>>> import numpy as np
>>> import numpy.linalg as la
>>> np.set_printoptions(precision=1, suppress=True, linewidth=160, legacy="1.25")
>>> def rd(a):
...     return np.round(a, 1) + 0
... 
>>> arr = np.array([[3.0, 0.0, 0.0, 0.0, 0.0, 0.0, 0.0],
...     [0.0, 3.0, 0.0, 2.0, 0.0, 0.0, 2.0],
...     [0.0, 0.0, 3.0, 0.0, 2.0, 2.0, 0.0],
...     [0.0, 2.0, 0.0, 3.0, 0.0, 0.0, 2.0],
...     [0.0, 0.0, 2.0, 0.0, 3.0, 2.0, 0.0],
...     [0.0, 0.0, 2.0, 0.0, 2.0, 3.0, 0.0],
...     [0.0, 2.0, 0.0, 2.0, 0.0, 0.0, 3.0]])
>>> rd(la.det(arr))
147.0
>>> np.allclose(arr @ arr.T, arr.T @ arr)
True
>>> rd(np.abs(la.eigvals(arr)).max())
7.0
>>> rd(la.matrix_power(arr, 3))
array([[ 27.,   0.,   0.,   0.,   0.,   0.,   0.],
       [  0., 115.,   0., 114.,   0.,   0., 114.],
       [  0.,   0., 115.,   0., 114., 114.,   0.],
       [  0., 114.,   0., 115.,   0.,   0., 114.],
       [  0.,   0., 114.,   0., 115., 114.,   0.],
       [  0.,   0., 114.,   0., 114., 115.,   0.],
       [  0., 114.,   0., 114.,   0.,   0., 115.]])
>>> arr @ arr
array([[ 9.,  0.,  0.,  0.,  0.,  0.,  0.],
       [ 0., 17.,  0., 16.,  0.,  0., 16.],
       [ 0.,  0., 17.,  0., 16., 16.,  0.],
       [ 0., 16.,  0., 17.,  0.,  0., 16.],
       [ 0.,  0., 16.,  0., 17., 16.,  0.],
       [ 0.,  0., 16.,  0., 16., 17.,  0.],
       [ 0., 16.,  0., 16.,  0.,  0., 17.]])
>>> np.allclose(arr, arr.T)
True
>>> rd(np.sort(np.abs(la.eigvals(arr))))
array([1., 1., 1., 1., 3., 7., 7.])
>>> m1 = np.load("layer9.npy")
>>> print(m1)
[[ 6 18  5  6 16 10]
 [ 3 10  9  6 13 16]
 [ 6 10  8  7 12  8]
 [ 5  0  3  9  2  0]
 [ 5  9  5 11  9  7]
 [ 0  0  0  0  0  0]
 [ 8 10 12 15 15 16]
 [ 5  1  8 12  5  5]
 [ 3  0  2  1  3  4]
 [ 0 10  7  5 10 12]
 [ 6 18  5  6 16 10]
 [ 0  0  0  0  0  0]
 [ 5  0  3  9  2  0]
 [ 0  9  2  2  7  7]
 [ 3  9  4  3 10 11]
 [ 5  0  3  9  2  0]
 [ 3  0  2  1  3  4]
 [ 5  9 14  6  9 15]
 [ 6  9  3  4  9  3]
 [ 5  9  5 11  9  7]
 [ 0  0  0  0  0  0]
 [ 6 10  8  7 12  8]
 [ 3  0  2  1  3  4]
 [ 3  0  2  1  3  4]
 [ 0  1  5  3  3  5]
 [ 5  1  8 12  5  5]
 [ 3  0  2  1  3  4]
 [ 2  8  7  2  3  6]
 [ 7 17 12 13 12 13]
 [ 5  0  3  9  2  0]
 [ 5  8  9  3  6 10]
 [ 8  1 10 13  8  9]
 [ 8  0  5 10  5  4]
 [ 7  8 10 11  5  6]
 [ 0  1  5  3  3  5]
 [ 7  8 10 11  5  6]
 [ 8  9  7 12 12 11]
 [ 8 26 12  8 19 16]
 [ 6 10  8  7 12  8]
 [ 8 17 10  6 12  9]]
>>> dist = la.norm(m1[:, None] - m1[None], axis=-1)
>>> la.matrix_rank(dist ** 2)
8
>>> print(np.flatnonzero(dist[10] < dist.mean() / 2))
[ 0 10 39]
>>> dist.shape
(40, 40)
>>> dist[10].round(6).argsort(kind="stable")[:4]
array([ 0, 10, 39,  2])
>>> np.unravel_index(dist.round(6).argmax(), dist.shape)
(5, 37)
>>> (dist + 1e9 * np.eye(40)).round(6).argmin(axis=1)
array([10,  9, 21, 12, 19, 11, 36, 25, 16, 14,  0,  5,  3, 14,  9,  3,  8,  1, 13,  4,  5,  2,  8,  8, 34,  7,  8, 30, 39,  3, 27,  7,  7, 35, 24, 33,  4, 28,
        2,  0])
>>> mat = np.load("data.npy")
>>> mat
array([[  3.5,   3.2,  -3.6,  -2.9,  -1.1,  -1.7,   3.6,  -5.9,   2.6,  -5.9,  -6.1,   0.6],
       [  3.4,   3.9,  -3.3,  -3.7,  -1. ,  -0.7,   3.5,  -5.8,   2.2,  -6.7,  -6.3,   0.4],
       [  0. ,   0.7,  -0.3,  -0.6,  -0.1,   0.2,   0.6,  -0.8,  -0.2,  -0.6,  -0.6,   0.2],
       [ -1.1,  -1.5,   0.9,   1. ,   0.9,   0.1,  -1.2,   1.6,  -0.7,   2. ,   2.2,   0. ],
       [  2.8,   2.7,  -2.8,  -2.9,  -0.6,  -1.4,   2.9,  -5. ,   1.9,  -4.2,  -4.8,   0. ],
       [ -0.4,  -0.5,   1.2,   1.6,   0.5,   0.4,  -0.9,   1.5,  -1. ,   1.2,   1. ,   0.6],
       [  3.3,   3. ,  -2.8,  -2.8,  -1.1,  -0.7,   3.3,  -5.7,   2.2,  -5.7,  -5.2,  -0.1],
       [ -1.4,  -1.3,   1.4,   0.9,   0.4,  -0.2,  -1. ,   2.4,  -1. ,   2.2,   1.5,  -0.5],
       [  3.9,   4. ,  -4. ,  -4.9,  -1.4,  -1.8,   4.1,  -6.7,   2.3,  -7. ,  -6.4,  -0.1],
       [  0.8,   1.4,  -1. ,  -1.2,  -0.5,  -0.4,   1.1,  -1.6,   0.6,  -1.7,  -1.5,  -0.1],
       [ -1.6,  -2. ,   1.1,   1.6,   0.5,   0.8,  -1.9,   3.3,  -1.2,   3. ,   3. ,  -0.1],
       [ -3.6,  -3.2,   3.3,   3.5,   0.8,   1.3,  -3.3,   5.7,  -2.2,   5.9,   5.4,  -0.1],
       [  1.4,   2.2,  -2.1,  -2. ,  -1. ,   0. ,   2.1,  -3.4,   1.4,  -3.5,  -3.5,   0.2],
       [  0.9,   0.5,  -1.6,  -1.3,  -0.2,  -0.5,   1.1,  -1.8,   0.7,  -2. ,  -2.1,   0. ],
       [  5.6,   6. ,  -5.6,  -6.1,  -2.6,  -1.8,   5.8,  -9.7,   3.7, -10.1,  -9.3,  -0.3],
       [ -4.6,  -4. ,   4.1,   4.4,   1.1,   1.4,  -4.2,   7.5,  -2.7,   7.2,   7.3,  -0.2],
       [ -1.7,  -2.1,   1.7,   1.8,   0.7,   0.5,  -2.4,   3.2,  -1.2,   3.7,   2.8,   0.1],
       [ -0.5,  -1. ,   1.3,   1.6,   0.8,   0.1,  -1.1,   1.2,  -0.3,   1.4,   1.3,   0. ],
       [  1.8,   1.3,  -1. ,  -1.2,   0.1,  -0.5,   1.3,  -2.2,   1. ,  -2.6,  -3. ,  -0.5],
       [  3.6,   4. ,  -4. ,  -3.5,  -1.5,  -0.8,   3.5,  -6.2,   3.2,  -6.1,  -6.2,   0.3],
       [ -4.4,  -4.7,   4.4,   4.5,   1.6,   2. ,  -5.3,   8.3,  -3. ,   7.6,   7.9,   0.3],
       [  2.2,   2.2,  -2.2,  -2.1,  -0.1,  -1. ,   2.1,  -3.2,   1. ,  -2.9,  -3.7,   0. ],
       [ -3.8,  -4.4,   3.8,   3.9,   1.6,   1.4,  -3.9,   6.6,  -2.6,   6.8,   6. ,   0. ],
       [ -1.2,  -0.7,   0.1,   0.3,   0.2,   0.4,  -1.3,   1.1,   0. ,   1.2,   0.5,   0.6],
       [ -4.5,  -4.4,   4.3,   4.1,   1.7,   1.1,  -3.6,   7. ,  -2.9,   7.2,   7.2,  -0.4],
       [  3.5,   2.9,  -3.5,  -3.6,  -1.5,  -0.9,   2.8,  -5.8,   2.2,  -5.4,  -5. ,  -0.4],
       [ -5.1,  -4.9,   4.9,   5.1,   1.6,   1.7,  -5.7,   8.3,  -3.5,   8.5,   8.8,   0.4],
       [ -0.1,   0.3,  -0.4,  -0.1,  -0.5,  -0.4,   0.1,  -0.7,   0.4,  -1.3,  -0.8,  -0.3],
       [  1.6,   1.1,  -1.2,  -1.6,  -0.3,  -0.4,   2.1,  -3.1,   1.5,  -2.9,  -3.1,   0. ],
       [  1.6,   1.8,  -1.9,  -1.8,  -0.5,  -0.4,   1.4,  -2.8,   1.4,  -3. ,  -2.8,  -0.5],
       [ -0.6,  -0.7,   0.7,   0.4,   0.7,  -0.2,  -0.1,   0.6,  -0.6,   1. ,   0.6,   0. ],
       [ -4.2,  -4.4,   4.4,   4.1,   1.4,   1.6,  -4.1,   7. ,  -3. ,   6.7,   6.3,   0. ],
       [ -2.6,  -2.8,   2. ,   2.5,   0.4,   0.9,  -2.8,   4.4,  -1.7,   4.2,   4. ,   0.6],
       [  0.1,   0.4,   0.3,  -0.3,  -0.1,   0.4,   0.2,  -0.4,   0.5,  -0.2,   0. ,  -0.6]])
>>> proj = mat @ la.solve(mat.T @ mat, mat.T)
>>> rd(proj @ mat[:, 9])
array([ -5.9,  -6.7,  -0.6,   2. ,  -4.2,   1.2,  -5.7,   2.2,  -7. ,  -1.7,   3. ,   5.9,  -3.5,  -2. , -10.1,   7.2,   3.7,   1.4,  -2.6,  -6.1,   7.6,
        -2.9,   6.8,   1.2,   7.2,  -5.4,   8.5,  -1.3,  -2.9,  -3. ,   1. ,   6.7,   4.2,  -0.2])
>>> print(rd(np.diag(proj)))
[0.4 0.5 0.3 0.3 0.2 0.4 0.2 0.4 0.5 0.1 0.3 0.2 0.3 0.3 0.3 0.3 0.3 0.3 0.4 0.4 0.5 0.4 0.2 0.6 0.3 0.5 0.4 0.6 0.4 0.3 0.2 0.3 0.3 0.3]
>>> np.allclose(proj @ proj, proj)
True
>>> rd(np.trace(proj))
12.0
